$ ipython --no-banner

In [1]: import numpy as np

In [2]: np.set_printoptions(precision=2, suppress=True, linewidth=200, sign=" ")

In [3]: M2 = np.array([[0, -3, 3], [-1, -3, -1], [1, 1, 1]])

In [4]: M2[-1] = M2[0]

In [5]: K = M2 + 0.02 * np.eye(3)

In [6]: print(K)
[[ 0.02 -3.    3.  ]
 [-1.   -2.98 -1.  ]
 [ 0.   -3.    3.02]]

In [7]: q, evecs = np.linalg.qr(K[:, :2])[0], np.linalg.qr(K[:, 2:])[0]

In [8]: sv = np.linalg.svd(q.T @ evecs, compute_uv=False)

In [9]: (sv > 0.9).sum()
Out[9]: np.int64(1)

In [10]: np.degrees(np.arccos(sv.clip(0, 1)))
Out[10]: array([ 0.92])

In [11]: round(np.linalg.norm(q @ q.T - evecs @ evecs.T, 2), 2)
Out[11]: np.float64(1.0)

In [12]: round(np.log10(np.linalg.cond(K)))
Out[12]: 3

In [13]: np.abs(np.linalg.svd(K)[2][-1])
Out[13]: array([ 0.94,  0.24,  0.24])

In [14]: print(np.linalg.matrix_rank(K, rtol=0.1))
2

In [15]: np.argsort(-np.linalg.norm(K, axis=0).round(6), kind="stable")[:3]
Out[15]: array([ 1,  2,  0])

In [16]: np.round(np.einsum("ii->", K), 2)
Out[16]: np.float64(0.06)

In [17]: round(np.linalg.eigvals(K).sum().real, 2)
Out[17]: np.float64(0.06)

In [18]: np.linalg.eigvals(K)
Out[18]: array([-3.85,  0.02,  3.89])

In [19]: np.round(np.einsum("ij,ji->", K, K), 2)
Out[19]: np.float64(30.0)

In [20]: round(np.linalg.det(2 * K), 2), round(np.linalg.det(K), 2)
Out[20]: (np.float64(-2.4), np.float64(-0.3))

In [21]: f = np.array([0, 1, 2])

In [22]: M2 = K + np.outer(f, np.eye(3)[2])

In [23]: M2
Out[23]: 
array([[ 0.02, -3.  ,  3.  ],
       [-1.  , -2.98,  0.  ],
       [ 0.  , -3.  ,  5.02]])

In [24]: np.linalg.matrix_rank(np.linalg.inv(M2) - np.linalg.inv(K), tol=1e-8)
Out[24]: np.int64(1)

In [25]: left, sv, Vt = np.linalg.svd(K)

In [26]: sv
Out[26]: array([ 6.22,  2.89,  0.02])

In [27]: M2 = left[:, :2] @ np.diag(sv[:2]) @ Vt[:2]

In [28]: np.round(np.linalg.norm(K - M2, 2), 2), round(sv[2], 2)
Out[28]: (np.float64(0.02), np.float64(0.02))

In [29]: M2 = np.array([[2, 2, 3, 1], [2, 9, 3, 9], [1, 5, 2, 7], [1, 1, 3, 5]])

In [30]: M = M2 + M2.T

In [31]: M
Out[31]: 
array([[  4,   4,   4,   2],
       [  4,  18,   8,  10],
       [  4,   8,   4,  10],
       [  2,  10,  10,  10]])

In [32]: # symmetric, so the eigenvalues are real

In [33]: evals, evecs = np.linalg.eigh(M)

In [34]: np.unique(evals.round(6) + 0, return_counts=True)[1]
Out[34]: array([ 1,  1,  1,  1])

In [35]: evecs @ np.diag(evals) @ evecs.T
Out[35]: 
array([[  4.,   4.,   4.,   2.],
       [  4.,  18.,   8.,  10.],
       [  4.,   8.,   4.,  10.],
       [  2.,  10.,  10.,  10.]])

In [36]: np.round(evecs.T @ evecs, 2) + 0
Out[36]: 
array([[ 1.,  0.,  0.,  0.],
       [ 0.,  1.,  0.,  0.],
       [ 0.,  0.,  1.,  0.],
       [ 0.,  0.,  0.,  1.]])

In [37]: np.abs(evecs[:, -1]).round(6).argmax()
Out[37]: np.int64(1)

In [38]: round(float(evals.sum()), 2), np.trace(M)
Out[38]: (36.0, np.int64(36))

In [39]: evals
Out[39]: array([-4.  ,  3.38,  4.93, 31.69])

In [40]: np.linalg.svd(M, compute_uv=False)
Out[40]: array([ 31.69,   4.93,   4.  ,   3.38])

In [41]: print(np.linalg.eigvalsh(M + 5 * np.eye(4)))
[  1.     8.38   9.93  36.69]

In [42]: vec = np.array([0, 3, 0, 2])

In [43]: target = M @ vec

In [44]: target
Out[44]: array([ 16,  74,  44,  50])

In [45]: np.round(np.linalg.solve(M.T, M[2]), 2) + 0
Out[45]: array([ 0.,  0.,  1.,  0.])

In [46]: np.round(np.linalg.solve(M, -2 * target), 2) + 0
Out[46]: array([ 0., -6.,  0., -4.])

In [47]: f = np.array([2, 1, 3, 3])

In [48]: M2 = M + np.outer(f, np.eye(4)[1])

In [49]: np.linalg.matrix_rank(M2 - M)
Out[49]: np.int64(1)

In [50]: M2
Out[50]: 
array([[  4.,   6.,   4.,   2.],
       [  4.,  19.,   8.,  10.],
       [  4.,  11.,   4.,  10.],
       [  2.,  13.,  10.,  10.]])

In [51]: M2.sum(axis=1)
Out[51]: array([ 16.,  41.,  29.,  35.])

In [52]: np.count_nonzero(M2)
Out[52]: np.int64(16)

In [53]: np.linalg.matrix_rank(M2)
Out[53]: np.int64(4)

In [54]: M2.sum(axis=0)
Out[54]: array([ 14.,  49.,  26.,  32.])

In [55]: print(np.linalg.svd(M2, compute_uv=False))
[ 34.64   4.04   3.92   2.71]

In [56]: round(float(np.linalg.norm(M2)), 2)
Out[56]: 35.2

In [57]: proj = np.triu(np.array([[0, 2, 3, -3], [1, -3, 3, 2], [2, 2, -3, 2], [-1, 0, 2, 2]]), 1) + np.eye(4)

In [58]: M2 = proj @ M @ np.linalg.inv(proj)

In [59]: print(np.linalg.matrix_rank(M2))
4

In [60]: np.trace(M2), np.trace(M)
Out[60]: (np.float64(36.0), np.int64(36))

In [61]: J = np.load("arr.npy")

In [62]: J
Out[62]: 
array([[ 2.,  1.,  0.,  0.],
       [ 0.,  2.,  1.,  0.],
       [ 0.,  0.,  2.,  1.],
       [ 0.,  0.,  0.,  2.]])

In [63]: # triangular, det is the product of the diagonal

In [64]: np.linalg.matrix_rank(J - J[0, 0] * np.eye(4))
Out[64]: np.int64(3)

In [65]: np.sort(np.linalg.eigvals(J))
Out[65]: array([ 2.,  2.,  2.,  2.])

In [66]: np.linalg.matrix_power(J - np.diag(np.diag(J)), 4)
Out[66]: 
array([[ 0.,  0.,  0.,  0.],
       [ 0.,  0.,  0.,  0.],
       [ 0.,  0.,  0.,  0.],
       [ 0.,  0.,  0.,  0.]])

In [67]: [int(np.linalg.matrix_rank(np.linalg.matrix_power(J, p))) for p in range(1, 5)]
Out[67]: [4, 4, 4, 4]

In [68]: vec = np.array([0, 2, 1, 0])

In [69]: target = J @ vec

In [70]: target
Out[70]: array([ 2.,  5.,  2.,  0.])

In [71]: np.linalg.solve(J, target)
Out[71]: array([ 0.,  2.,  1.,  0.])

In [72]: print(np.linalg.solve(J.T, J[0]))
[ 1.  0.  0.  0.]

In [73]: np.linalg.solve(J, J[:, 0])
Out[73]: array([ 1.,  0.,  0.,  0.])

In [74]: w1 = np.array([[9, -1, -6, 4, -5],
    ...:     [-8, -1, 9, -3, 0],
    ...:     [1, 6, 3, 6, 5],
    ...:     [6, 6, 8, -6, -6]])

In [75]: beta = np.array([0, 0, 2, 1, 3])

In [76]: hid = np.maximum(J @ w1 + beta, 0)

In [77]: np.linalg.matrix_rank(hid)
Out[77]: np.int64(4)

In [78]: Z = np.array([[3, 2], [4, 2], [5, 0], [0, 0], [1, 3]])

In [79]: w1 @ Z
Out[79]: 
array([[-12,   1],
       [ 17, -18],
       [ 47,  29],
       [ 76,   6]])

In [80]: hid @ Z
Out[80]: 
array([[  30.,   20.],
       [ 139.,   32.],
       [ 183.,   73.],
       [ 174.,   48.]])

In [81]: m1 = np.load("out1.npy")

In [82]: m1
Out[82]: 
array([[103,   3,   0],
       [  2,  83,   3],
       [  3,  -1, 100]])

In [83]: rng = np.random.default_rng(9524)

In [84]: idx = rng.permutation(3)

In [85]: M2 = m1[:, idx] * rng.choice([-1, 1], 3)

In [86]: M2
Out[86]: 
array([[  -3,    0, -103],
       [ -83,    3,   -2],
       [   1,  100,   -3]])

In [87]: left, _, Vt = np.linalg.svd(m1.T @ M2)

In [88]: np.round(left @ Vt, 2) + 0
Out[88]: 
array([[ 0.,  0., -1.],
       [-1.,  0.,  0.],
       [ 0.,  1.,  0.]])

In [89]: A = np.diag(np.array([5, -1, -4, 8]))

In [90]: print(A)
[[ 5  0  0  0]
 [ 0 -1  0  0]
 [ 0  0 -4  0]
 [ 0  0  0  8]]

In [91]: # 4 blocks once reordered

In [92]: f = np.array([0, 0, 2, 1])

In [93]: M2 = A + np.outer(f, np.eye(4)[2])

In [94]: print(np.linalg.matrix_rank(np.linalg.inv(M2) - np.linalg.inv(A), tol=1e-8))
1

In [95]: np.linalg.matrix_rank(M2 - A)
Out[95]: np.int64(1)

In [96]: print(round(np.linalg.det(M2) / np.linalg.det(A), 2), np.round(1 + np.linalg.solve(A, f)[2], 2))
0.5 0.5

In [97]: proj = np.triu(np.array([[-1, 0, 2, 1], [2, -2, -3, 3], [2, -2, 3, -1], [2, 2, 0, -1]]), 1) + np.eye(4)

In [98]: M2 = proj @ A @ np.linalg.inv(proj)

In [99]: M2
Out[99]: 
array([[  5.,   0., -18., -15.],
       [  0.,  -1.,   9.,  36.],
       [  0.,   0.,  -4., -12.],
       [  0.,   0.,   0.,   8.]])

In [100]: print(np.poly(M2))
[  1.  -8. -21. 148. 160.]

In [101]: F = np.loadtxt("run0.csv", delimiter=",")

In [102]: F
Out[102]: 
array([[ 0.,  0.,  1.],
       [ 0.,  1.,  0.],
       [-2.,  0.,  0.]])

In [103]: M2 = np.linalg.inv(F)

In [104]: print(np.round(np.linalg.det(F) * np.linalg.det(M2), 2))
1.0

In [105]: np.round(np.linalg.cond(F), 2)
Out[105]: np.float64(2.0)
